$ python3 -q
>>> import numpy as np
>>> import numpy.linalg as la
>>> np.set_printoptions(suppress=True, linewidth=120)
>>> J = np.array([[1.0, 0.0], [0.0, 1.0]])
>>> J
array([[1., 0.],
       [0., 1.]])
>>> x0 = np.array([1, -2])
>>> (x0 - J @ x0) @ (J @ x0)
np.float64(0.0)
>>> np.eye(2) - J
array([[0., 0.],
       [0., 0.]])
>>> M2 = la.inv(J)
>>> np.round(la.inv(M2), 3)
array([[1., 0.],
       [0., 1.]])
>>> M2
array([[1., 0.],
       [0., 1.]])
>>> ev, V = la.eigh(J)
>>> ev
array([1., 1.])
>>> np.round(la.svd(J, compute_uv=False), 3)
array([1., 1.])
>>> V.T @ J @ V
array([[1., 0.],
       [0., 1.]])
>>> V @ np.diag(ev) @ V.T
array([[1., 0.],
       [0., 1.]])
>>> np.unique(ev.round(6) + 0, return_counts=True)[1]
array([2])
>>> J.sum(axis=1)
array([1., 1.])
>>> np.round(la.matrix_power(J, 2), 3)
array([[1., 0.],
       [0., 1.]])
>>> J @ np.ones(2)
array([1., 1.])
>>> np.round(np.sort(np.abs(la.eigvals(J)))[::-1], 3)
array([1., 1.])
>>> p = np.eye(2)[1]
>>> for _ in range(3):
...     p = p @ J
...     print(p.round(3))
... 
[0. 1.]
[0. 1.]
[0. 1.]
>>> data = np.load("test2.npy")
>>> data
array([[0, 0, 1],
       [0, 0, 0],
       [1, 0, 0]])
>>> # equal to its transpose
>>> np.einsum("ii->", data)
np.int64(0)
>>> np.round(la.det(data.T), 3)
np.float64(0.0)
>>> round(la.eigvals(data).sum().real, 3)
np.float64(0.0)
>>> np.einsum("ij,ji->", data, data)
np.int64(2)
>>> np.kron(np.eye(2, dtype=int), data)
array([[0, 0, 1, 0, 0, 0],
       [0, 0, 0, 0, 0, 0],
       [1, 0, 0, 0, 0, 0],
       [0, 0, 0, 0, 0, 1],
       [0, 0, 0, 0, 0, 0],
       [0, 0, 0, 1, 0, 0]])
>>> np.round(la.eigvals(data), 3)
array([ 1., -1.,  0.])
>>> M2 = np.array([[-1, -2, -2], [1, 2, -1], [1, -2, -2]])
>>> la.matrix_rank(data @ M2)
np.int64(2)
>>> M2.T @ data.T
array([[ 1,  0, -1],
       [-2,  0, -2],
       [-2,  0, -2]])
>>> la.matrix_rank(data, rtol=0.1)
np.int64(2)
>>> la.cond(data) > 100
np.True_
>>> ev, V = la.eigh(data)
>>> x0 = np.array([3, -5, 3])
>>> np.round(V * np.maximum(ev, 0) @ V.T, 3)
array([[0.5, 0. , 0.5],
       [0. , 0. , 0. ],
       [0.5, 0. , 0.5]])
>>> np.abs(data).sum(axis=1).max(), np.abs(ev).max()
(np.int64(1), np.float64(1.0))
>>> (np.sign(V[:, -1].round(6)) == np.sign(V[0, -1].round(6))).astype(int)
array([1, 0, 1])
>>> [round(float(la.det(data[:i, :i])), 2) + 0 for i in range(1, 4)]
[0.0, 0.0, 0.0]
>>> np.all(la.eigvalsh(data) > 0)
np.False_
>>> mat = np.load("a.npy")
>>> mat
array([[-4.271,  1.659, -4.251],
       [-1.983,  0.685, -2.124],
       [ 0.004, -0.38 ,  0.591],
       [-2.241,  1.531, -2.122],
       [ 2.223, -1.493,  2.668],
       [-0.414,  0.231, -1.203],
       [-1.66 ,  0.407, -1.776],
       [ 2.148, -1.524,  3.178],
       [ 2.795, -1.35 ,  1.878],
       [ 1.383, -0.395,  1.002],
       [-0.375, -0.147, -0.609],
       [ 2.337, -1.587,  2.263],
       [ 1.686, -0.744,  0.744],
       [-0.639, -0.029, -0.386],
       [-1.296,  1.237, -1.701],
       [ 4.095, -2.303,  4.18 ],
       [-1.045,  0.885, -1.715],
       [ 0.594, -0.367,  0.732],
       [ 2.246, -1.248,  2.352],
       [-2.329,  1.875, -3.057],
       [-0.888,  0.585, -1.16 ],
       [-2.61 ,  1.631, -2.803],
       [-0.475,  0.092, -0.364],
       [-4.779,  2.341, -4.821]])
>>> C = mat[[19, 1]].astype(float)
>>> for _ in range(4):
...     labels = la.norm(mat[:, None] - C, axis=-1).argmin(axis=1)
...     C = np.array([mat[labels == j].mean(axis=0) for j in range(2)])
... 
>>> labels
array([0, 0, 1, 0, 1, 0, 0, 1, 1, 1, 1, 1, 1, 1, 0, 1, 0, 1, 1, 0, 0, 0, 1, 0])
>>> C.round(3)
array([[-2.138,  1.188, -2.43 ],
       [ 1.386, -0.883,  1.402]])
>>> A = np.maximum(np.array([[4, 2],
...     [5, 1],
...     [2, 4],
...     [1, 4],
...     [0, 5],
...     [4, 2],
...     [2, 5],
...     [0, 0],
...     [0, 2],
...     [5, 0],
...     [2, 3]]) @ np.array([[-2, -2, -1], [1, 0, 0]]) + np.array([3, 0, 7]), 0)
>>> A
array([[0, 0, 3],
       [0, 0, 2],
       [3, 0, 5],
       [5, 0, 6],
       [8, 0, 7],
       [0, 0, 3],
       [4, 0, 5],
       [3, 0, 7],
       [5, 0, 7],
       [0, 0, 2],
       [2, 0, 5]])
>>> # rows and columns are dependent
>>> la.cond(A) > 100
np.True_
>>> la.matrix_rank(A, rtol=0.1)
np.int64(2)
>>> G = A.T @ A
>>> la.matrix_rank(G)
np.int64(2)
>>> np.round(la.eigvalsh(G)[::-1], 3) + 0
array([416.305,  19.695,   0.   ])
>>> (A @ A.T).shape
(11, 11)
>>> np.trace(G), (A ** 2).sum()
(np.int64(436), np.int64(436))
>>> G
array([[152,   0, 187],
       [  0,   0,   0],
       [187,   0, 284]])
>>> np.round(la.svd(A, compute_uv=False) ** 2, 3)
array([416.305,  19.695,   0.   ])
>>> left, sigma, Vh = la.svd(A)
>>> np.argmax(sigma[:-1] / (sigma[1:] + 1e-6)) + 1
np.int64(2)
>>> sigma.round(3)
array([20.404,  4.438,  0.   ])
>>> M2 = left[:, :2] @ np.diag(sigma[:2]) @ Vh[:2]
>>> round(float(la.norm(A - M2) / la.norm(A)), 3)
0.0
>>> la.matrix_rank(M2)
np.int64(2)
>>> M2 = np.array([[4, -2], [-1, 5]])
>>> arr = np.tile(M2, (2, 2))
>>> arr
array([[ 4, -2,  4, -2],
       [-1,  5, -1,  5],
       [ 4, -2,  4, -2],
       [-1,  5, -1,  5]])
>>> # rows 0 and 2 are equal
>>> hat = np.triu(np.array([[2, 2, 2, 0], [1, 1, 0, 1], [2, 2, 0, 0], [1, 0, 1, 2]]), 1) + np.eye(4)
>>> M2 = hat @ arr @ la.inv(hat)
>>> np.round(la.det(M2), 3)
np.float64(0.0)
>>> np.trace(M2), np.trace(arr)
(np.float64(18.0), np.int64(18))
>>> la.matrix_rank(M2)
np.int64(2)
